>>> import numpy as np
>>> np.set_printoptions(suppress=True, linewidth=200)
>>> W0 = np.loadtxt("sample18.csv", delimiter=",")
>>> W0
array([[-5., -1.,  2.,  0.,  0., -1., -5.,  5.],
       [ 4.,  0., -4., -5., -3.,  0.,  3., -3.],
       [-1.,  0., -1., -1., -1.,  2., -3.,  5.],
       [ 1., -1.,  5., -1.,  2.,  3., -2., -3.],
       [-3.,  5., -3.,  0.,  5.,  2.,  1., -2.],
       [-2., -5., -4., -4., -2., -2., -1., -3.],
       [-5.,  4.,  3.,  5., -2.,  4., -2., -1.],
       [ 0.,  5., -1.,  5.,  0.,  5.,  3.,  0.],
       [-1.,  0., -1., -1., -1.,  2., -3.,  5.]])
>>> r0 = np.array([5, 8, 2])
>>> np.convolve(W0[1], r0)
array([ 20.,  32., -12., -57., -63., -34.,   9.,   9., -18.,  -6.])
>>> np.cross(W0[1, :3], W0[4, :3])
array([20., 24., 20.])
>>> vec = np.array([6, -9, -1, -7, 6, 3, -4, -4])
>>> a = np.maximum(W0 @ vec, 0)
>>> W0 * (a > 1e-9)[:, None]
array([[-0., -0.,  0.,  0.,  0., -0., -0.,  0.],
       [ 4.,  0., -4., -5., -3.,  0.,  3., -3.],
       [-0.,  0., -0., -0., -0.,  0., -0.,  0.],
       [ 1., -1.,  5., -1.,  2.,  3., -2., -3.],
       [-0.,  0., -0.,  0.,  0.,  0.,  0., -0.],
       [-2., -5., -4., -4., -2., -2., -1., -3.],
       [-0.,  0.,  0.,  0., -0.,  0., -0., -0.],
       [ 0.,  0., -0.,  0.,  0.,  0.,  0.,  0.],
       [-0.,  0., -0., -0., -0.,  0., -0.,  0.]])
>>> np.flatnonzero(a > 1e-9)
array([1, 3, 5])
>>> np.maximum(W0 @ vec, 0) - np.maximum(-W0 @ vec, 0)
array([-26.,  45.,  -6.,  58., -20.,  63., -92., -76.,  -6.])
>>> def softmax(z):
...     e = np.exp(z - z.max(axis=-1, keepdims=True))
...     return e / e.sum(axis=-1, keepdims=True)
... 
>>> np.round(softmax(W0[3] + 2), 1) + 0
array([0. , 0. , 0.8, 0. , 0. , 0.1, 0. , 0. ])
>>> att = W0 @ W0.T / np.sqrt(8)
>>> np.round(softmax(att)[3] @ W0, 1)
array([ 1., -1.,  5., -1.,  2.,  3., -2., -3.])
>>> np.round(softmax(att + np.triu(np.full(att.shape, -np.inf), 1)), 1) + 0
array([[1. , 0. , 0. , 0. , 0. , 0. , 0. , 0. , 0. ],
       [0. , 1. , 0. , 0. , 0. , 0. , 0. , 0. , 0. ],
       [0.4, 0. , 0.6, 0. , 0. , 0. , 0. , 0. , 0. ],
       [0. , 0. , 0. , 1. , 0. , 0. , 0. , 0. , 0. ],
       [0. , 0. , 0. , 0. , 1. , 0. , 0. , 0. , 0. ],
       [0. , 0. , 0. , 0. , 0. , 1. , 0. , 0. , 0. ],
       [0. , 0. , 0. , 0. , 0. , 0. , 1. , 0. , 0. ],
       [0. , 0. , 0. , 0. , 0. , 0. , 0. , 1. , 0. ],
       [0.3, 0. , 0.4, 0. , 0. , 0. , 0. , 0. , 0.4]])
>>> A2 = np.array([[-2, -1, 0, 2, -2, 2, -1, 3, -5],
...     [2, 1, -2, 2, -1, -1, -3, 0, -3],
...     [3, -1, -2, -1, 5, -2, 1, -5, -2],
...     [1, -4, 4, 1, -4, -3, 2, 4, -2],
...     [-3, -5, 0, 3, 3, -5, 2, -5, 2],
...     [-1, 0, 5, 3, 2, 4, 5, 1, -4],
...     [3, 0, 1, -2, -5, 1, -4, 2, 5],
...     [1, 4, -4, -2, -5, 1, 0, 2, -1],
...     [5, 3, 5, -1, -5, -1, -5, 1, 2]])
>>> mat = np.triu(A2)
>>> mat
array([[-2, -1,  0,  2, -2,  2, -1,  3, -5],
       [ 0,  1, -2,  2, -1, -1, -3,  0, -3],
       [ 0,  0, -2, -1,  5, -2,  1, -5, -2],
       [ 0,  0,  0,  1, -4, -3,  2,  4, -2],
       [ 0,  0,  0,  0,  3, -5,  2, -5,  2],
       [ 0,  0,  0,  0,  0,  4,  5,  1, -4],
       [ 0,  0,  0,  0,  0,  0, -4,  2,  5],
       [ 0,  0,  0,  0,  0,  0,  0,  2, -1],
       [ 0,  0,  0,  0,  0,  0,  0,  0,  2]])
>>> np.round(np.abs(np.linalg.svd(mat)[2][-1]), 1) + 0
array([0.6, 0.7, 0. , 0.3, 0. , 0. , 0. , 0. , 0. ])
>>> np.argsort(-np.linalg.norm(mat, axis=0).round(6), kind="stable")[:3]
array([8, 7, 6])
>>> round(np.log10(np.linalg.cond(mat)))
3
>>> r0 = np.array([-2, 0, 0, -1, -3, -1, 3, 1, 1])
>>> A2 = mat + np.outer(r0, np.eye(9)[5])
>>> np.linalg.matrix_rank(np.linalg.inv(A2) - np.linalg.inv(mat), tol=1e-8)
np.int64(1)
>>> A2
array([[-2., -1.,  0.,  2., -2.,  0., -1.,  3., -5.],
       [ 0.,  1., -2.,  2., -1., -1., -3.,  0., -3.],
       [ 0.,  0., -2., -1.,  5., -2.,  1., -5., -2.],
       [ 0.,  0.,  0.,  1., -4., -4.,  2.,  4., -2.],
       [ 0.,  0.,  0.,  0.,  3., -8.,  2., -5.,  2.],
       [ 0.,  0.,  0.,  0.,  0.,  3.,  5.,  1., -4.],
       [ 0.,  0.,  0.,  0.,  0.,  3., -4.,  2.,  5.],
       [ 0.,  0.,  0.,  0.,  0.,  1.,  0.,  2., -1.],
       [ 0.,  0.,  0.,  0.,  0.,  1.,  0.,  0.,  2.]])
>>> np.linalg.matrix_rank(A2 - mat)
np.int64(1)
>>> np.linalg.cond(A2) > 100
np.True_
>>> [round(float(x), 1) for x in np.linalg.svd(A2, compute_uv=False)[:3]]
[13.3, 10.9, 8.2]
>>> w1 = np.array([[2, 1],
...     [0, 2],
...     [2, 0],
...     [2, 1],
...     [1, 2],
...     [0, 1],
...     [2, 1],
...     [0, 0],
...     [2, 2]])
>>> beta = np.array([1, 0])
>>> H = np.maximum(mat @ w1 + beta, 0)
>>> H
array([[ 0,  0],
       [ 0,  0],
       [ 0,  4],
       [ 0,  0],
       [12,  7],
       [ 3,  1],
       [ 3,  6],
       [ 0,  0],
       [ 5,  4]])
>>> np.round((H > 0).mean(axis=0), 1)
array([0.4, 0.6])
>>> np.linalg.matrix_rank(H)
np.int64(2)
>>> (H > 0).astype(int)
array([[0, 0],
       [0, 0],
       [0, 1],
       [0, 0],
       [1, 1],
       [1, 1],
       [1, 1],
       [0, 0],
       [1, 1]])
>>> Z = np.array([[-6, 5, 6], [3, -9, -3]])
>>> H @ Z
array([[  0,   0,   0],
       [  0,   0,   0],
       [ 12, -36, -12],
       [  0,   0,   0],
       [-51,  -3,  51],
       [-15,   6,  15],
       [  0, -39,   0],
       [  0,   0,   0],
       [-18, -11,  18]])
>>> (H @ Z).round(6).argmax(axis=1)
array([0, 0, 0, 0, 2, 2, 0, 0, 2])
>>> X = np.arange(30).reshape(5, 6) + -1
>>> X
array([[-1,  0,  1,  2,  3,  4],
       [ 5,  6,  7,  8,  9, 10],
       [11, 12, 13, 14, 15, 16],
       [17, 18, 19, 20, 21, 22],
       [23, 24, 25, 26, 27, 28]])
>>> np.round(softmax(10 * X[3]), 1) + 0
array([0., 0., 0., 0., 0., 1.])
>>> np.round(softmax(X[3] + -3), 1) + 0
array([0. , 0. , 0. , 0.1, 0.2, 0.6])
>>> att = X @ X.T / np.sqrt(6)
>>> softmax(att).round(6).argmax(axis=1)
array([4, 4, 4, 4, 4])
